In [1]: import numpy as np

In [2]: from numpy import linalg as LA

In [3]: np.set_printoptions(suppress=True, linewidth=140)

In [4]: arr = np.tanh(np.array([[0.3],
   ...:     [-0.7],
   ...:     [-0.3],
   ...:     [0.4],
   ...:     [0.0],
   ...:     [0.2],
   ...:     [0.4],
   ...:     [-1.0],
   ...:     [2.3],
   ...:     [-0.8],
   ...:     [-0.1],
   ...:     [-1.4],
   ...:     [-0.8],
   ...:     [-0.7],
   ...:     [0.9],
   ...:     [1.1],
   ...:     [-1.8],
   ...:     [-0.8],
   ...:     [-1.5],
   ...:     [-1.6],
   ...:     [-2.3],
   ...:     [0.8],
   ...:     [0.0]]) @ np.array([[0.5, -0.5, -3.0, -1.4]]))

In [5]: print(arr.round(2))
[[ 0.15 -0.15 -0.72 -0.4 ]
 [-0.34  0.34  0.97  0.75]
 [-0.15  0.15  0.72  0.4 ]
 [ 0.2  -0.2  -0.83 -0.51]
 [ 0.    0.    0.    0.  ]
 [ 0.1  -0.1  -0.54 -0.27]
 [ 0.2  -0.2  -0.83 -0.51]
 [-0.46  0.46  1.    0.89]
 [ 0.82 -0.82 -1.   -1.  ]
 [-0.38  0.38  0.98  0.81]
 [-0.05  0.05  0.29  0.14]
 [-0.6   0.6   1.    0.96]
 [-0.38  0.38  0.98  0.81]
 [-0.34  0.34  0.97  0.75]
 [ 0.42 -0.42 -0.99 -0.85]
 [ 0.5  -0.5  -1.   -0.91]
 [-0.72  0.72  1.    0.99]
 [-0.38  0.38  0.98  0.81]
 [-0.64  0.64  1.    0.97]
 [-0.66  0.66  1.    0.98]
 [-0.82  0.82  1.    1.  ]
 [ 0.38 -0.38 -0.98 -0.81]
 [ 0.    0.    0.    0.  ]]

In [6]: d = LA.norm(arr[:, None] - arr[None], axis=-1)

In [7]: print(d.mean(axis=1).argmax())
8

In [8]: print(np.flatnonzero(d[4] < d.mean() / 2))
[ 4  5 10 22]

In [9]: print(d[4].round(6).argsort(kind="stable")[:4])
[ 4 22 10  5]

In [10]: gram = np.cov(arr, rowvar=False)

In [11]: print(np.argwhere(np.triu(np.abs(np.corrcoef(arr.T)) > 0.8, 1)))
[[0 1]
 [0 2]
 [0 3]
 [1 2]
 [1 3]
 [2 3]]

In [12]: print(np.round(np.median(arr, axis=0), 2))
[-0.15  0.15  0.72  0.4 ]

In [13]: print(gram.round(2))
[[ 0.19 -0.19 -0.35 -0.31]
 [-0.19  0.19  0.35  0.31]
 [-0.35  0.35  0.75  0.62]
 [-0.31  0.31  0.62  0.53]]

In [14]: print(np.round(np.polyfit(arr[:, 3], arr[:, 0], 1), 2))
[-0.58 -0.01]

In [15]: print(np.round(arr.std(axis=0), 2))
[0.43 0.43 0.84 0.71]

In [16]: theta = np.radians(180)

In [17]: R = np.eye(4)

In [18]: R[1, 1] = R[0, 0] = np.cos(theta)

In [19]: R[1, 0], R[0, 1] = -np.sin(theta), np.sin(theta)

In [20]: print(R.round(2) + 0)
[[-1.  0.  0.  0.]
 [ 0. -1.  0.  0.]
 [ 0.  0.  1.  0.]
 [ 0.  0.  0.  1.]]

In [21]: other = arr @ R.T

In [22]: print(np.round(np.abs(other - arr).max(axis=0), 2))
[1.64 1.64 0.   0.  ]

In [23]: print(np.round(LA.det(R), 2), np.trace(R))
1.0 0.0

In [24]: print(np.round(LA.svd(arr, compute_uv=False), 2) + 0, np.round(LA.svd(other, compute_uv=False), 2) + 0)
[6.22 0.92 0.19 0.  ] [6.22 0.92 0.19 0.  ]

In [25]: print(round(np.trace(LA.pinv(arr) @ arr), 2))
3.0

In [26]: print(np.unique(arr.round(6), axis=0).shape)
(18, 4)

In [27]: print(np.abs(np.diag(LA.qr(arr)[1])) > 1e-9)
[ True False  True  True]

In [28]: mat = np.load("w.npy")

In [29]: print(mat)
[[1 1 0 0]
 [2 2 1 0]
 [1 1 0 0]
 [2 0 1 1]]

In [30]: # rows 0 and 2 are equal

In [31]: other = np.array([[8, 0, 6], [0, 8, 3], [3, 4, 3], [1, 2, 3]])

In [32]: print(other.T @ mat.T)
[[ 8 19  8 20]
 [ 8 20  8  6]
 [ 9 21  9 18]]

In [33]: print(np.einsum("ik,kj->ij", mat, other))
[[ 8  8  9]
 [19 20 21]
 [ 8  8  9]
 [20  6 18]]

In [34]: print(np.einsum("ij,ij->i", mat, mat))
[2 9 2 6]

In [35]: print(np.einsum("ik,kj->ji", mat, other))
[[ 8 19  8 20]
 [ 8 20  8  6]
 [ 9 21  9 18]]

In [36]: print(LA.matrix_rank(np.vstack([mat, other.T])))
4

In [37]: print(mat @ other)
[[ 8  8  9]
 [19 20 21]
 [ 8  8  9]
 [20  6 18]]

In [38]: print(np.einsum("ij->j", mat))
[6 4 2 1]

In [39]: print(LA.matrix_rank(mat, rtol=0.1))
3

In [40]: print(np.argsort(-LA.norm(mat, axis=0).round(6), kind="stable")[:3])
[0 1 2]

In [41]: print(LA.cond(mat) > 100)
True

In [42]: print(np.trace(mat))
4

In [43]: print(LA.matrix_power(mat, 4))
[[33 33 10  0]
 [76 76 23  0]
 [33 33 10  0]
 [44 42 13  1]]

In [44]: print(np.allclose(mat @ mat.T, mat.T @ mat))
False

In [45]: print(np.round(LA.det(mat), 2))
0.0

In [46]: print(np.allclose(mat, mat.T))
False

In [47]: print(round(float(np.abs(LA.eigvals(mat)).max()), 2))
3.3

In [48]: print((mat - mat.T) / 2)
[[ 0.  -0.5 -0.5 -1. ]
 [ 0.5  0.   0.   0. ]
 [ 0.5  0.   0.  -0.5]
 [ 1.   0.   0.5  0. ]]

In [49]: print(np.round(np.sort(np.abs(LA.eigvals(mat))), 2) + 0)
[0.  0.3 1.  3.3]

In [50]: theta = np.radians(45)

In [51]: R = np.eye(4)

In [52]: R[2, 2] = R[0, 0] = np.cos(theta)

In [53]: R[2, 0], R[0, 2] = -np.sin(theta), np.sin(theta)

In [54]: print(R.round(2))
[[ 0.71  0.    0.71  0.  ]
 [ 0.    1.    0.    0.  ]
 [-0.71  0.    0.71  0.  ]
 [ 0.    0.    0.    1.  ]]

In [55]: other = mat @ R.T

In [56]: print(np.allclose(mat @ mat.T, other @ other.T))
True

In [57]: print(np.round(LA.svd(mat, compute_uv=False), 2) + 0, np.round(LA.svd(other, compute_uv=False), 2) + 0)
[4.   1.66 0.52 0.  ] [4.   1.66 0.52 0.  ]

In [58]: left, sigma, vt = LA.svd(mat)

In [59]: print(np.argmax(sigma[:-1] / (sigma[1:] + 1e-6)) + 1)
3

In [60]: other = left[:, :3] @ np.diag(sigma[:3]) @ vt[:3]

In [61]: print(LA.matrix_rank(other))
3

In [62]: print(round(float(np.abs(mat - other).max()), 2))
0.0

In [63]: rng = np.random.default_rng(5886)

In [64]: theta = rng.uniform(0, 2 * np.pi, 18)

In [65]: Q, _ = LA.qr(np.array([[1.9, -0.9], [-1.2, -0.5], [-1.9, -0.6]]))

In [66]: m1 = 3 * np.c_[np.cos(theta), np.sin(theta)] @ Q.T

In [67]: print(m1.round(2))
[[ 2.99  0.04 -0.28]
 [ 2.99  0.19 -0.08]
 [ 0.13 -1.73 -2.45]
 [-0.54  1.68  2.42]
 [ 2.85 -0.38 -0.86]
 [ 2.9  -0.28 -0.73]
 [-2.81 -0.75 -0.73]
 [-1.42 -1.61 -2.1 ]
 [-2.08 -1.36 -1.68]
 [ 2.77 -0.51 -1.04]
 [ 2.96 -0.11 -0.49]
 [-2.98 -0.31 -0.1 ]
 [-1.85 -1.47 -1.85]
 [ 1.24 -1.52 -2.27]
 [-2.41 -1.16 -1.36]
 [ 1.75 -1.32 -2.05]
 [-2.71  0.59  1.14]
 [-0.23  1.72  2.45]]

In [68]: # rank 2

In [69]: print(LA.cond(m1) > 100)
True

In [70]: print(LA.matrix_rank(m1, rtol=0.1))
2

In [71]: A = np.load("run19.npy")

In [72]: print(A)
[[ 0  0  0  0  0]
 [ 0  0  1  0  0]
 [ 0  0 -3  0  0]]

In [73]: # looks like rank 1

In [74]: left, sigma, vt = LA.svd(A)

In [75]: print(np.argmax(sigma[:-1] / (sigma[1:] + 1e-6)) + 1)
1

In [76]: other = left[:, :1] @ np.diag(sigma[:1]) @ vt[:1]

In [77]: print(round(float(LA.norm(A - other) / LA.norm(A)), 2))
0.0

In [78]: print(LA.matrix_rank(A, rtol=0.05))
1

In [79]: M = np.load("test5.npy")

In [80]: print(M)
[[-12.76  11.58  -8.6    5.37]
 [ -8.33 -10.39   3.67 -14.47]
 [ -9.15  -3.46  -8.06 -15.47]
 [  7.33  17.56   4.75  -3.92]
 [ 13.47   1.69   8.35 -12.08]
 [ -0.63  18.67   6.74  -2.34]
 [  1.6   15.14  12.68  -2.72]
 [  0.89  11.07 -16.53  -1.8 ]
 [-11.37  -8.28  -1.35  14.15]
 [-18.41   3.06   0.78  -7.16]
 [  6.8    8.75  12.46 -11.04]
 [ 11.24  13.69  -4.9   -7.88]
 [ -9.93  -5.33  16.42  -1.81]
 [  3.9    6.68  -8.31 -16.46]
 [  9.72 -11.32 -13.04  -2.7 ]
 [  5.74  18.62  -1.     4.4 ]
 [  8.4   -2.22  -3.37  17.7 ]]

In [81]: Xs = M - M.mean(axis=0)

In [82]: vecs = LA.svd(Xs)[2][:1]

In [83]: other = Xs - Xs @ vecs.T @ vecs

In [84]: print(np.round(np.cov(Xs @ vecs.T, rowvar=False), 2))
132.9

In [85]: print(np.round(LA.norm(other) / LA.norm(Xs), 2))
0.81

In [86]: print(LA.norm(other, axis=1).round(6).argmax())
16

In [87]: hat = M @ LA.solve(M.T @ M, M.T)

In [88]: print(np.round(hat @ M[:, 0], 2))
[-12.76  -8.33  -9.15   7.33  13.47  -0.63   1.6    0.89 -11.37 -18.41   6.8   11.24  -9.93   3.9    9.72   5.74   8.4 ]

In [89]: print(np.round(LA.eigvalsh(hat), 2) + 0)
[0. 0. 0. 0. 0. 0. 0. 0. 0. 0. 0. 0. 0. 1. 1. 1. 1.]

In [90]: print(np.trace(hat))
4.0

In [91]: other = np.c_[M[:, :1] @ np.array([[1]]), np.array([8, 1, 0, 4, 9, 8, 3, 2, 6, 9, 9, 2, 8, 9, 8, 4, 0])]

In [92]: print(other)
[[-12.76   8.  ]
 [ -8.33   1.  ]
 [ -9.15   0.  ]
 [  7.33   4.  ]
 [ 13.47   9.  ]
 [ -0.63   8.  ]
 [  1.6    3.  ]
 [  0.89   2.  ]
 [-11.37   6.  ]
 [-18.41   9.  ]
 [  6.8    9.  ]
 [ 11.24   2.  ]
 [ -9.93   8.  ]
 [  3.9    9.  ]
 [  9.72   8.  ]
 [  5.74   4.  ]
 [  8.4    0.  ]]

In [93]: print(np.round(LA.norm(other - M @ LA.lstsq(M, other)[0], axis=0), 2) + 0)
[ 0.   21.92]

In [94]: print(np.round(LA.norm(LA.qr(M)[0].T @ other, axis=0) ** 2 / ((other ** 2).sum(axis=0) + 1e-12), 2))
[1.   0.28]

In [95]: print(LA.matrix_rank(np.c_[M, other]))
5

In [96]: print(np.round(LA.lstsq(M, other[:, 0])[0], 2) + 0)
[1. 0. 0. 0.]

In [97]: hat = other @ LA.solve(other.T @ other, other.T)

In [98]: print(np.round(np.diag(hat), 2))
[0.19 0.05 0.06 0.06 0.26 0.1  0.02 0.01 0.13 0.33 0.16 0.09 0.15 0.14 0.17 0.05 0.05]

In [99]: print(np.allclose(hat @ hat, hat))
True

In [100]: Xs = (M - M.mean(axis=0)) / M.std(axis=0)

In [101]: print(np.argwhere(np.abs(Xs) > 2))
[[16  3]]

In [102]: c = LA.lstsq(np.delete(Xs, 1, axis=1), Xs[:, 1])[0]

In [103]: print(c.round(2))
[0.29 0.11 0.03]

In [104]: print(np.abs(c).argmax())
0

In [105]: Z = np.sign(np.array([[9, -8, 4], [1, -6, 8], [4, -3, 6]]))

In [106]: other = (np.tril(Z, -1) + np.eye(3)) @ (np.triu(Z, 1) + np.eye(3))

In [107]: w = np.array([2, 2, 3])

In [108]: E = np.rint(other * w @ LA.inv(other)) + 0

In [109]: print(E)
[[ 0.  1.  1.]
 [-4.  4.  2.]
 [-2.  1.  3.]]

In [110]: gram = E.T @ E

In [111]: print(np.round(LA.eigvalsh(gram)[::-1], 2))
[47.24  4.    0.76]

In [112]: print(LA.matrix_rank(gram))
3

In [113]: print(gram)
[[ 20. -18. -14.]
 [-18.  18.  12.]
 [-14.  12.  14.]]

In [114]: print((E @ E.T).shape)
(3, 3)
